In [1]: import numpy as np

In [2]: from numpy import linalg as LA

In [3]: np.set_printoptions(suppress=True, linewidth=120)

In [4]: rnd = lambda a: np.round(a, 1) + 0

In [5]: X = np.array([[-0.5, 4.6, -8.9],
   ...:     [-5.5, -6.9, -4.6],
   ...:     [-7.6, -5.4, -3.5],
   ...:     [2.8, 5.7, -7.8],
   ...:     [4.5, -5.7, -6.9],
   ...:     [4.0, -5.2, -7.5],
   ...:     [6.2, 0.2, -7.8],
   ...:     [6.7, -1.4, 7.3],
   ...:     [8.6, -1.2, 4.9],
   ...:     [1.4, 3.7, 9.2],
   ...:     [5.7, 7.6, -3.2],
   ...:     [-2.1, -9.3, 3.1],
   ...:     [1.4, 9.4, 3.1],
   ...:     [-1.2, 8.4, 5.3],
   ...:     [5.2, -7.6, -4.0]])

In [6]: print(X)
[[-0.5  4.6 -8.9]
 [-5.5 -6.9 -4.6]
 [-7.6 -5.4 -3.5]
 [ 2.8  5.7 -7.8]
 [ 4.5 -5.7 -6.9]
 [ 4.  -5.2 -7.5]
 [ 6.2  0.2 -7.8]
 [ 6.7 -1.4  7.3]
 [ 8.6 -1.2  4.9]
 [ 1.4  3.7  9.2]
 [ 5.7  7.6 -3.2]
 [-2.1 -9.3  3.1]
 [ 1.4  9.4  3.1]
 [-1.2  8.4  5.3]
 [ 5.2 -7.6 -4. ]]

In [7]: C = X[[0, 11]].astype(float)

In [8]: for _ in range(7):
   ...:     idx = LA.norm(X[:, None] - C, axis=-1).argmin(axis=1)
   ...:     C = np.array([X[idx == j].mean(axis=0) for j in range(2)])
   ...: 

In [9]: print(idx)
[0 1 1 0 0 0 0 1 1 1 0 1 0 0 1]

In [10]: print(np.abs(C[1] - C[0]).argmax())
1

In [11]: print(rnd(C))
[[ 2.9  3.1 -4.2]
 [ 1.  -4.   1.8]]

In [12]: print(rnd(C[1] - C[0]))
[-1.9 -7.1  6. ]

In [13]: W1 = np.array([[5, -3, 1], [-2, 2, 8], [9, -3, -6]])

In [14]: c = np.array([2, -1, 1])

In [15]: hid = np.maximum(X @ W1 + c, 0)

In [16]: print(LA.matrix_rank(hid))
3

In [17]: print(rnd((hid > 0).mean(axis=0)))
[0.5 0.5 0.5]

In [18]: print((hid > 0).astype(int))
[[0 1 1]
 [0 1 0]
 [0 1 0]
 [0 1 1]
 [0 0 1]
 [0 0 1]
 [0 1 1]
 [1 0 0]
 [1 0 0]
 [1 0 0]
 [0 1 1]
 [1 0 0]
 [1 1 1]
 [1 1 1]
 [1 0 0]]

In [19]: C = np.array([[-1, 1], [-2, -1], [0, 0]])

In [20]: print(W1 @ C)
[[ 1  8]
 [-2 -4]
 [-3 12]]

In [21]: print((hid @ C).round(6).argmax(axis=1))
[1 1 1 1 0 0 1 1 1 1 1 1 1 1 1]

In [22]: hat = X @ LA.solve(X.T @ X, X.T)

In [23]: print(np.allclose(hat @ hat, hat))
True

In [24]: print(rnd(hat @ X[:, 0]))
[-0.5 -5.5 -7.6  2.8  4.5  4.   6.2  6.7  8.6  1.4  5.7 -2.1  1.4 -1.2  5.2]

In [25]: A = np.load("arr.npy")

In [26]: print(A)
[[ 2  1  0  0  0  0]
 [-1  0  0  0  0  0]
 [ 3 -3  0  0  0  0]
 [ 0  0  2  1  0  0]
 [ 0  0 -1  0  0  0]
 [ 0  0  3 -3  0  0]
 [ 0  0  0  0  2  1]
 [ 0  0  0  0 -1  0]
 [ 0  0  0  0  3 -3]]

In [27]: print(rnd(LA.norm(A[4], 1)), rnd(LA.norm(A[4], np.inf)))
1.0 1.0

In [28]: print(rnd(LA.norm(A) ** 2 / LA.norm(A, 2) ** 2))
3.7

In [29]: print(rnd(LA.norm(A[4] - A[5])))
5.0

In [30]: print(rnd(LA.norm(A, 2)))
4.4

In [31]: out = A / np.sqrt((A ** 2).mean(axis=1, keepdims=True))

In [32]: print(rnd(out[2]))
[ 1.7 -1.7  0.   0.   0.   0. ]

In [33]: print(rnd(A - A.mean(axis=1, keepdims=True)))
[[ 1.5  0.5 -0.5 -0.5 -0.5 -0.5]
 [-0.8  0.2  0.2  0.2  0.2  0.2]
 [ 3.  -3.   0.   0.   0.   0. ]
 [-0.5 -0.5  1.5  0.5 -0.5 -0.5]
 [ 0.2  0.2 -0.8  0.2  0.2  0.2]
 [ 0.   0.   3.  -3.   0.   0. ]
 [-0.5 -0.5 -0.5 -0.5  1.5  0.5]
 [ 0.2  0.2  0.2  0.2 -0.8  0.2]
 [ 0.   0.   0.   0.   3.  -3. ]]

In [34]: hat = A @ LA.solve(A.T @ A, A.T)

In [35]: print(LA.matrix_rank(np.eye(9) - hat))
3

In [36]: print(rnd(np.diag(hat)))
[0.9 0.1 1.  0.9 0.1 1.  0.9 0.1 1. ]

In [37]: out = np.c_[A[:, :2] @ np.array([[1, -6], [-8, 9]]), np.array([1, 1, 3, 3, -3, -2, -3, 0, -2])]

In [38]: print(out)
[[ -6  -3   1]
 [ -1   6   1]
 [ 27 -45   3]
 [  0   0   3]
 [  0   0  -3]
 [  0   0  -2]
 [  0   0  -3]
 [  0   0   0]
 [  0   0  -2]]

In [39]: print(LA.matrix_rank(out))
3

In [40]: print(rnd(LA.norm(out - A @ LA.lstsq(A, out)[0], axis=0)))
[0.  0.  2.9]

In [41]: print(rnd(LA.norm(LA.qr(A)[0].T @ out, axis=0) ** 2 / ((out ** 2).sum(axis=0) + 1e-12)))
[1.  1.  0.8]

In [42]: print(LA.matrix_rank(np.c_[A, out]))
7

In [43]: W0 = np.load("case2.npy")

In [44]: print(W0)
[[ 4.  2.  1.]
 [ 0. -2.  2.]
 [ 0.  2.  1.]]

In [45]: Uu, sig, Vh = LA.svd(W0, full_matrices=False)

In [46]: print(np.abs(Uu[:, 0]).round(6).argmax())
0

In [47]: print(Uu.shape, sig.shape, Vh.shape)
(3, 3) (3,) (3, 3)

In [48]: print(rnd(np.cumsum(sig ** 2) / np.sum(sig ** 2)))
[0.7 0.9 1. ]

In [49]: print(rnd(Vh @ Vh.T))
[[1. 0. 0.]
 [0. 1. 0.]
 [0. 0. 1.]]

In [50]: hat = np.triu(np.array([[-5, -6, -9], [5, 4, -9], [4, 9, -2]]), 1) + np.eye(3)

In [51]: out = hat @ W0 @ LA.inv(hat)

In [52]: print(out)
[[   4.   20.  196.]
 [   0.  -20. -187.]
 [   0.    2.   19.]]

In [53]: print(rnd(LA.det(out)))
-24.0

In [54]: print(hat @ W0 - W0 @ hat)
[[  0.  18.  33.]
 [  0. -18. -27.]
 [  0.   0.  18.]]

In [55]: O = W0.astype(float).copy()

In [56]: for j in range(3):
    ...:     O[:, j] -= O[:, :j] @ (O[:, :j].T @ O[:, j])
    ...:     O[:, j] /= LA.norm(O[:, j])
    ...: 

In [57]: print(rnd(O.T @ W0))
[[ 4.   2.   1. ]
 [ 0.   2.8 -0.7]
 [ 0.   0.   2.1]]

In [58]: print(rnd(O))
[[ 1.   0.   0. ]
 [ 0.  -0.7  0.7]
 [ 0.   0.7  0.7]]

In [59]: evals, V = LA.eig(W0)

In [60]: print(rnd(np.sort(LA.eigvals(LA.inv(W0)))))
[-0.3  0.2  0.5]

In [61]: print(evals)
[ 4. -3.  2.]

In [62]: data = np.load("x.npy")

In [63]: print(rnd(data))
[[ 0.2  0.5  0.5 -0.2  0.5 -0.5]
 [ 0.5  0.7 -0.3  0.1 -0.3  0.3]
 [ 0.5 -0.3  0.7  0.1 -0.3  0.3]
 [-0.2  0.1  0.1  1.   0.1 -0.1]
 [ 0.5 -0.3 -0.3  0.1  0.7  0.3]
 [-0.5  0.3  0.3 -0.1  0.3  0.7]]

In [64]: print([round(float(LA.det(data[:i, :i])), 2) + 0 for i in range(1, 7)])
[0.19, -0.1, -0.39, -0.42, -0.71, -1.0]

In [65]: r0, r1 = data[5], data[2]

In [66]: print(r0 @ r1)
0.0

In [67]: print(r0 @ r0)
1.0

In [68]: pr = (r0 @ r1) / (r0 @ r0) * r0

In [69]: print(LA.matrix_rank(np.outer(r0, r1)))
1

In [70]: print(rnd(np.outer(r0, r1)))
[[-0.2  0.1 -0.3  0.   0.1 -0.1]
 [ 0.1 -0.1  0.2  0.  -0.1  0.1]
 [ 0.1 -0.1  0.2  0.  -0.1  0.1]
 [ 0.   0.  -0.1  0.   0.   0. ]
 [ 0.1 -0.1  0.2  0.  -0.1  0.1]
 [ 0.3 -0.2  0.5  0.1 -0.2  0.2]]

In [71]: print(pr)
[-0.  0.  0. -0.  0.  0.]

In [72]: print(rnd(r1 - pr))
[ 0.5 -0.3  0.7  0.1 -0.3  0.3]

In [73]: rng = np.random.default_rng(33634)

In [74]: idx = rng.permutation(6)

In [75]: print(idx)
[1 5 2 0 4 3]

In [76]: out = data[idx][:, idx]

In [77]: print(rnd(np.sort(np.abs(LA.eigvals(out)))))
[1. 1. 1. 1. 1. 1.]

In [78]: theta = np.radians(120)

In [79]: R = np.eye(6)

In [80]: R[2, 2] = R[5, 5] = np.cos(theta)

In [81]: R[2, 5], R[5, 2] = -np.sin(theta), np.sin(theta)

In [82]: print(rnd(R))
[[ 1.   0.   0.   0.   0.   0. ]
 [ 0.   1.   0.   0.   0.   0. ]
 [ 0.   0.  -0.5  0.   0.  -0.9]
 [ 0.   0.   0.   1.   0.   0. ]
 [ 0.   0.   0.   0.   1.   0. ]
 [ 0.   0.   0.9  0.   0.  -0.5]]

In [83]: out = data @ R.T

In [84]: print(rnd(LA.svd(data, compute_uv=False)), rnd(LA.svd(out, compute_uv=False)))
[1. 1. 1. 1. 1. 1.] [1. 1. 1. 1. 1. 1.]

In [85]: E = np.load("block1.npy")

In [86]: print(E)
[[0 0 0 1]
 [0 0 0 0]
 [0 0 0 0]
 [1 0 0 0]]

In [87]: # looks like rank 2

In [88]: print(E[:, 1] @ E[:, 2])
0

In [89]: print(E.T @ E)
[[1 0 0 0]
 [0 0 0 0]
 [0 0 0 0]
 [0 0 0 1]]

In [90]: print(rnd(LA.norm(E, axis=0)))
[1. 0. 0. 1.]

In [91]: print(rnd(LA.pinv(E)))
[[0. 0. 0. 1.]
 [0. 0. 0. 0.]
 [0. 0. 0. 0.]
 [1. 0. 0. 0.]]

In [92]: print(E @ E.T)
[[1 0 0 0]
 [0 0 0 0]
 [0 0 0 0]
 [0 0 0 1]]

In [93]: J = np.vander(np.arange(7) - 2, 4, increasing=True)

In [94]: print(J)
[[ 1 -2  4 -8]
 [ 1 -1  1 -1]
 [ 1  0  0  0]
 [ 1  1  1  1]
 [ 1  2  4  8]
 [ 1  3  9 27]
 [ 1  4 16 64]]

In [95]: out = J / LA.norm(J, axis=1, keepdims=True)

In [96]: C2 = out @ out.T

In [97]: print(np.argwhere(np.triu(np.abs(C2) > 0.95, 1)))
[[4 5]
 [4 6]
 [5 6]]

In [98]: print(rnd(np.degrees(np.arccos(np.clip(C2[2, 5], -1, 1)))))
88.0

In [99]: out = J + rng.integers(-2, 3, (7, 1)) @ rng.integers(-2, 3, (1, 4))

In [100]: print(out)
[[ 1 -2  6 -6]
 [ 1 -1 -3 -5]
 [ 1  0  2  2]
 [ 1  1  3  3]
 [ 1  2  6 10]
 [ 1  3 11 29]
 [ 1  4 20 68]]

In [101]: print(LA.matrix_rank(out - J, tol=1e-8))
1

In [102]: print(rnd(LA.svd(out - J, compute_uv=False)))
[10.2  0.   0.   0. ]

In [103]: print(np.abs(out - J).sum(axis=1))
[4 8 4 4 4 4 8]

In [104]: print(rnd(LA.norm(J, 2) / LA.norm(J)))
1.0

In [105]: print(LA.cond(J) > 100)
False

In [106]: r0, r1 = J[3], J[6]

In [107]: print(r0 @ r0)
4

In [108]: print(r0 @ r1)
85

In [109]: pr = (r0 @ r1) / (r0 @ r0) * r0

In [110]: print((r1 - pr) @ r0)
0.0

In [111]: print(rnd(pr))
[21.2 21.2 21.2 21.2]

In [112]: print(rnd(LA.norm(r0 + r1) ** 2 + LA.norm(r0 - r1) ** 2))
8746.0
